$ ipython --no-banner

In [1]: import numpy as np

In [2]: np.set_printoptions(precision=3, suppress=True, linewidth=100)

In [3]: tidy = lambda a: np.round(a, 3) + 0

In [4]: K = np.loadtxt("m.csv", delimiter=",")

In [5]: K
Out[5]: 
array([[0., 0., 0., 1., 0., 0., 0., 0., 1., 1., 0., 1., 0.],
       [0., 0., 0., 0., 0., 0., 0., 0., 0., 0., 0., 1., 1.],
       [0., 0., 0., 0., 0., 0., 1., 0., 0., 0., 0., 1., 0.],
       [1., 0., 0., 0., 0., 1., 0., 0., 0., 0., 0., 0., 0.],
       [0., 0., 0., 0., 0., 0., 0., 0., 0., 0., 0., 1., 0.],
       [0., 0., 0., 1., 0., 0., 0., 0., 1., 1., 0., 0., 0.],
       [0., 0., 1., 0., 0., 0., 0., 0., 0., 0., 0., 0., 0.],
       [0., 0., 0., 0., 0., 0., 0., 0., 1., 1., 0., 0., 0.],
       [1., 0., 0., 0., 0., 1., 0., 1., 0., 0., 1., 0., 0.],
       [1., 0., 0., 0., 0., 1., 0., 1., 0., 0., 0., 0., 0.],
       [0., 0., 0., 0., 0., 0., 0., 0., 1., 0., 0., 0., 0.],
       [1., 1., 1., 0., 1., 0., 0., 0., 0., 0., 0., 0., 1.],
       [0., 1., 0., 0., 0., 0., 0., 0., 0., 0., 0., 1., 0.]])

In [6]: K.sum(axis=0)
Out[6]: array([4., 2., 2., 2., 1., 3., 1., 2., 4., 3., 1., 5., 2.])

In [7]: np.trace(K @ K @ K) // 6
Out[7]: np.float64(1.0)

In [8]: np.argwhere(np.triu(K))
Out[8]: 
array([[ 0,  3],
       [ 0,  8],
       [ 0,  9],
       [ 0, 11],
       [ 1, 11],
       [ 1, 12],
       [ 2,  6],
       [ 2, 11],
       [ 3,  5],
       [ 4, 11],
       [ 5,  8],
       [ 5,  9],
       [ 7,  8],
       [ 7,  9],
       [ 8, 10],
       [11, 12]])

In [9]: L = np.diag(K.sum(axis=1)) - K

In [10]: (np.linalg.eigvalsh(L) < 1e-8).sum()
Out[10]: np.int64(1)

In [11]: arr = np.load("block5.npy")

In [12]: arr
Out[12]: 
array([[2, 0, 0, 0, 0, 0],
       [2, 3, 0, 0, 0, 0],
       [3, 3, 0, 0, 0, 0],
       [0, 0, 2, 0, 0, 0],
       [0, 0, 2, 3, 0, 0],
       [0, 0, 3, 3, 0, 0],
       [0, 0, 0, 0, 2, 0],
       [0, 0, 0, 0, 2, 3],
       [0, 0, 0, 0, 3, 3]])

In [13]: W1 = np.array([[-1, -3], [-2, -3], [-3, 2], [3, -2], [-2, -2], [0, -2]])

In [14]: coef = np.array([4, 0])

In [15]: hid = np.maximum(arr @ W1 + coef, 0)

In [16]: np.linalg.matrix_rank(hid)
Out[16]: np.int64(2)

In [17]: hid
Out[17]: 
array([[2, 0],
       [0, 0],
       [0, 0],
       [0, 4],
       [7, 0],
       [4, 0],
       [0, 0],
       [0, 0],
       [0, 0]])

In [18]: (hid > 0).astype(int)
Out[18]: 
array([[1, 0],
       [0, 0],
       [0, 0],
       [0, 1],
       [1, 0],
       [1, 0],
       [0, 0],
       [0, 0],
       [0, 0]])

In [19]: Z = np.array([[2, 0], [-1, 1]])

In [20]: (hid @ Z).round(6).argmax(axis=1)
Out[20]: array([0, 0, 0, 1, 0, 0, 0, 0, 0])

In [21]: W1 @ Z
Out[21]: 
array([[ 1, -3],
       [-1, -3],
       [-8,  2],
       [ 8, -2],
       [-2, -2],
       [ 2, -2]])
